% python3 -q
>>> import numpy as np
>>> from numpy import linalg as LA
>>> np.set_printoptions(suppress=True, linewidth=140)
>>> F = np.loadtxt("case19.csv", delimiter=",")
>>> F
array([[1.    , 0.9   , 0.81  , 0.729 , 0.6561, 0.5905, 0.5314, 0.4783, 0.4305, 0.3874, 0.3487, 0.3138],
       [0.9   , 1.    , 0.9   , 0.81  , 0.729 , 0.6561, 0.5905, 0.5314, 0.4783, 0.4305, 0.3874, 0.3487],
       [0.81  , 0.9   , 1.    , 0.9   , 0.81  , 0.729 , 0.6561, 0.5905, 0.5314, 0.4783, 0.4305, 0.3874],
       [0.729 , 0.81  , 0.9   , 1.    , 0.9   , 0.81  , 0.729 , 0.6561, 0.5905, 0.5314, 0.4783, 0.4305],
       [0.6561, 0.729 , 0.81  , 0.9   , 1.    , 0.9   , 0.81  , 0.729 , 0.6561, 0.5905, 0.5314, 0.4783],
       [0.5905, 0.6561, 0.729 , 0.81  , 0.9   , 1.    , 0.9   , 0.81  , 0.729 , 0.6561, 0.5905, 0.5314],
       [0.5314, 0.5905, 0.6561, 0.729 , 0.81  , 0.9   , 1.    , 0.9   , 0.81  , 0.729 , 0.6561, 0.5905],
       [0.4783, 0.5314, 0.5905, 0.6561, 0.729 , 0.81  , 0.9   , 1.    , 0.9   , 0.81  , 0.729 , 0.6561],
       [0.4305, 0.4783, 0.5314, 0.5905, 0.6561, 0.729 , 0.81  , 0.9   , 1.    , 0.9   , 0.81  , 0.729 ],
       [0.3874, 0.4305, 0.4783, 0.5314, 0.5905, 0.6561, 0.729 , 0.81  , 0.9   , 1.    , 0.9   , 0.81  ],
       [0.3487, 0.3874, 0.4305, 0.4783, 0.5314, 0.5905, 0.6561, 0.729 , 0.81  , 0.9   , 1.    , 0.9   ],
       [0.3138, 0.3487, 0.3874, 0.4305, 0.4783, 0.5314, 0.5905, 0.6561, 0.729 , 0.81  , 0.9   , 1.    ]])
>>> x0 = np.ones(12)
>>> for _ in range(7):
...     x0 = F @ x0
...     x0 /= LA.norm(x0)
...     print(round(x0 @ F @ x0, 4))
... 
8.2846
8.2849
8.2849
8.2849
8.2849
8.2849
8.2849
>>> np.round(LA.eigvalsh(F)[-1], 4)
np.float64(8.2849)
>>> f = np.array([-1, 2])
>>> np.round(np.convolve(F[1], f), 4)
array([-0.9   ,  0.8   ,  1.1   ,  0.99  ,  0.891 ,  0.8019,  0.7217,  0.6496,  0.5845,  0.5261,  0.4736,  0.4261,  0.6974])
>>> np.round(np.cross(F[1, :3], F[10, :3]), 4) + 0
array([ 0.0818, -0.0736,  0.    ])
>>> np.round(np.array([np.convolve(row, f, "same") for row in F]), 4)
array([[-1.    ,  1.1   ,  0.99  ,  0.891 ,  0.8019,  0.7217,  0.6496,  0.5845,  0.5261,  0.4736,  0.4261,  0.3836],
       [-0.9   ,  0.8   ,  1.1   ,  0.99  ,  0.891 ,  0.8019,  0.7217,  0.6496,  0.5845,  0.5261,  0.4736,  0.4261],
       [-0.81  ,  0.72  ,  0.8   ,  1.1   ,  0.99  ,  0.891 ,  0.8019,  0.7217,  0.6496,  0.5845,  0.5261,  0.4736],
       [-0.729 ,  0.648 ,  0.72  ,  0.8   ,  1.1   ,  0.99  ,  0.891 ,  0.8019,  0.7217,  0.6496,  0.5845,  0.5261],
       [-0.6561,  0.5832,  0.648 ,  0.72  ,  0.8   ,  1.1   ,  0.99  ,  0.891 ,  0.8019,  0.7217,  0.6496,  0.5845],
       [-0.5905,  0.5249,  0.5832,  0.648 ,  0.72  ,  0.8   ,  1.1   ,  0.99  ,  0.891 ,  0.8019,  0.7217,  0.6496],
       [-0.5314,  0.4723,  0.5249,  0.5832,  0.648 ,  0.72  ,  0.8   ,  1.1   ,  0.99  ,  0.891 ,  0.8019,  0.7217],
       [-0.4783,  0.4252,  0.4723,  0.5249,  0.5832,  0.648 ,  0.72  ,  0.8   ,  1.1   ,  0.99  ,  0.891 ,  0.8019],
       [-0.4305,  0.3827,  0.4252,  0.4723,  0.5249,  0.5832,  0.648 ,  0.72  ,  0.8   ,  1.1   ,  0.99  ,  0.891 ],
       [-0.3874,  0.3443,  0.3827,  0.4252,  0.4723,  0.5249,  0.5832,  0.648 ,  0.72  ,  0.8   ,  1.1   ,  0.99  ],
       [-0.3487,  0.31  ,  0.3443,  0.3827,  0.4252,  0.4723,  0.5249,  0.5832,  0.648 ,  0.72  ,  0.8   ,  1.1   ],
       [-0.3138,  0.2789,  0.31  ,  0.3443,  0.3827,  0.4252,  0.4723,  0.5249,  0.5832,  0.648 ,  0.72  ,  0.8   ]])
